In [1]: import numpy as np

In [2]: from numpy import linalg as LA

In [3]: np.set_printoptions(suppress=True, linewidth=160)

In [4]: mat = np.cumsum(np.array([[-2, 0, -2, 2],
   ...:     [-2, -1, 1, -2],
   ...:     [0, -2, 0, 0],
   ...:     [2, 1, 1, 2],
   ...:     [-1, 0, 1, 1],
   ...:     [-2, 0, 0, 2],
   ...:     [-1, 0, -1, -1],
   ...:     [1, -1, -2, 1],
   ...:     [0, -1, 1, 1],
   ...:     [-1, 2, -1, 2],
   ...:     [-2, -2, 1, -1],
   ...:     [-1, 2, 0, -2],
   ...:     [0, 2, 0, 0],
   ...:     [-2, -2, 1, 0],
   ...:     [-2, 2, -2, 1],
   ...:     [0, 0, -1, 0],
   ...:     [2, 2, -2, -1],
   ...:     [-2, -2, 1, -1],
   ...:     [-2, 2, 1, -1],
   ...:     [0, 2, -2, 2],
   ...:     [-1, -1, -2, -2],
   ...:     [-2, 1, -1, 1],
   ...:     [1, 2, -2, -2],
   ...:     [-1, 2, 1, -2],
   ...:     [0, 0, -2, -1],
   ...:     [2, -1, 2, 1],
   ...:     [-2, -1, -1, 1],
   ...:     [-1, 2, 1, -2],
   ...:     [1, -1, -2, 1],
   ...:     [2, -1, 1, 0],
   ...:     [1, -2, -1, 1]]), axis=0)

In [5]: mat
Out[5]: 
array([[ -2,   0,  -2,   2],
       [ -4,  -1,  -1,   0],
       [ -4,  -3,  -1,   0],
       [ -2,  -2,   0,   2],
       [ -3,  -2,   1,   3],
       [ -5,  -2,   1,   5],
       [ -6,  -2,   0,   4],
       [ -5,  -3,  -2,   5],
       [ -5,  -4,  -1,   6],
       [ -6,  -2,  -2,   8],
       [ -8,  -4,  -1,   7],
       [ -9,  -2,  -1,   5],
       [ -9,   0,  -1,   5],
       [-11,  -2,   0,   5],
       [-13,   0,  -2,   6],
       [-13,   0,  -3,   6],
       [-11,   2,  -5,   5],
       [-13,   0,  -4,   4],
       [-15,   2,  -3,   3],
       [-15,   4,  -5,   5],
       [-16,   3,  -7,   3],
       [-18,   4,  -8,   4],
       [-17,   6, -10,   2],
       [-18,   8,  -9,   0],
       [-18,   8, -11,  -1],
       [-16,   7,  -9,   0],
       [-18,   6, -10,   1],
       [-19,   8,  -9,  -1],
       [-18,   7, -11,   0],
       [-16,   6, -10,   0],
       [-15,   4, -11,   1]])

In [6]: vec = np.array([2, 1, 0, 2])

In [7]: mat @ vec
Out[7]: 
array([  0,  -9, -11,  -2,  -2,  -2,  -6,  -3,  -2,   2,  -6, -10,  -8, -14, -14, -14, -10, -18, -22, -16, -23, -24, -24, -28, -30, -25, -28, -32, -29, -26,
       -24])

In [8]: mat * vec
Out[8]: 
array([[ -4,   0,   0,   4],
       [ -8,  -1,   0,   0],
       [ -8,  -3,   0,   0],
       [ -4,  -2,   0,   4],
       [ -6,  -2,   0,   6],
       [-10,  -2,   0,  10],
       [-12,  -2,   0,   8],
       [-10,  -3,   0,  10],
       [-10,  -4,   0,  12],
       [-12,  -2,   0,  16],
       [-16,  -4,   0,  14],
       [-18,  -2,   0,  10],
       [-18,   0,   0,  10],
       [-22,  -2,   0,  10],
       [-26,   0,   0,  12],
       [-26,   0,   0,  12],
       [-22,   2,   0,  10],
       [-26,   0,   0,   8],
       [-30,   2,   0,   6],
       [-30,   4,   0,  10],
       [-32,   3,   0,   6],
       [-36,   4,   0,   8],
       [-34,   6,   0,   4],
       [-36,   8,   0,   0],
       [-36,   8,   0,  -2],
       [-32,   7,   0,   0],
       [-36,   6,   0,   2],
       [-38,   8,   0,  -2],
       [-36,   7,   0,   0],
       [-32,   6,   0,   0],
       [-30,   4,   0,   2]])

In [9]: (mat @ vec).argmax()
Out[9]: np.int64(9)
